In [1]: import numpy as np

In [2]: np.set_printoptions(precision=2, suppress=True, linewidth=200, sign=" ")

In [3]: rnd = lambda a: np.round(a, 2) + 0

In [4]: m1 = np.array([[0, 0, 0, 0, 0, 0, 1, 0],
   ...:     [0, 0, 0, 0, 0, 1, 0, 0],
   ...:     [0, 0, 0, 0, 1, 0, 0, 0],
   ...:     [1, 0, 0, 0, 0, 0, 0, 0],
   ...:     [0, 0, 1, 0, 0, 0, 0, 0],
   ...:     [0, 1, 0, 0, 0, 0, 0, 0],
   ...:     [0, 0, 0, 1, 0, 0, 0, 0],
   ...:     [0, 0, 0, 0, 0, 0, 0, 1]])

In [5]: x0 = np.array([0, 0, 0, 1, 3, 3, 1, 2])

In [6]: rhs = m1 @ x0

In [7]: print(rhs)
[ 1  3  3  0  0  0  1  2]

In [8]: print(rnd(np.linalg.solve(m1.T, m1[7])))
[ 0.  0.  0.  0.  0.  0.  0.  1.]

In [9]: print(rnd(np.linalg.solve(m1, rhs + m1[:, 7])))
[ 0.  0.  0.  1.  3.  3.  1.  3.]

In [10]: M = np.load("data.npy")

In [11]: print(rnd(M))
[[-0.49 -0.62 -1.3  -0.57 -0.17 -0.74 -0.89]
 [ 1.62  0.25 -0.84  0.68  0.09  0.07 -0.36]
 [-0.21  0.98  0.15 -0.5   0.89  0.67 -1.21]
 [ 0.35 -0.94  0.8   0.21  1.21 -0.83 -0.38]
 [ 0.07  0.81  0.73  0.29 -0.94 -1.15 -0.71]
 [ 0.49  0.74 -0.2  -1.2   0.49 -0.83  0.88]
 [ 0.85 -0.7   0.62 -1.17 -0.76  0.53 -0.42]]

In [12]: A2 = M / np.linalg.norm(M, axis=1, keepdims=True)

In [13]: gram = A2 @ A2.T

In [14]: print(np.argwhere(np.triu(np.abs(gram) > 0.95, 1)))
[]

In [15]: print(rnd(gram[2]))
[ 0.  0.  1.  0.  0.  0.  0.]

In [16]: print(rnd(np.linalg.norm(A2, axis=1)))
[ 1.  1.  1.  1.  1.  1.  1.]

In [17]: print((np.abs(gram) > 0.9).astype(int))
[[ 1  0  0  0  0  0  0]
 [ 0  1  0  0  0  0  0]
 [ 0  0  1  0  0  0  0]
 [ 0  0  0  1  0  0  0]
 [ 0  0  0  0  1  0  0]
 [ 0  0  0  0  0  1  0]
 [ 0  0  0  0  0  0  1]]

In [18]: print((gram - 2 * np.eye(7)).round(6).argmax(axis=1))
[ 1  0  0  0  0  0  0]

In [19]: rng = np.random.default_rng(6367)

In [20]: z = rng.permutation(7)

In [21]: print(z)
[ 4  5  1  2  0  6  3]

In [22]: A2 = M[z][:, z]

In [23]: print(rnd(A2))
[[-0.94 -1.15  0.81  0.73  0.07 -0.71  0.29]
 [ 0.49 -0.83  0.74 -0.2   0.49  0.88 -1.2 ]
 [ 0.09  0.07  0.25 -0.84  1.62 -0.36  0.68]
 [ 0.89  0.67  0.98  0.15 -0.21 -1.21 -0.5 ]
 [-0.17 -0.74 -0.62 -1.3  -0.49 -0.89 -0.57]
 [-0.76  0.53 -0.7   0.62  0.85 -0.42 -1.17]
 [ 1.21 -0.83 -0.94  0.8   0.35 -0.38  0.21]]

In [24]: print(rnd(np.sort(np.abs(np.linalg.eigvals(A2)))))
[ 2.  2.  2.  2.  2.  2.  2.]
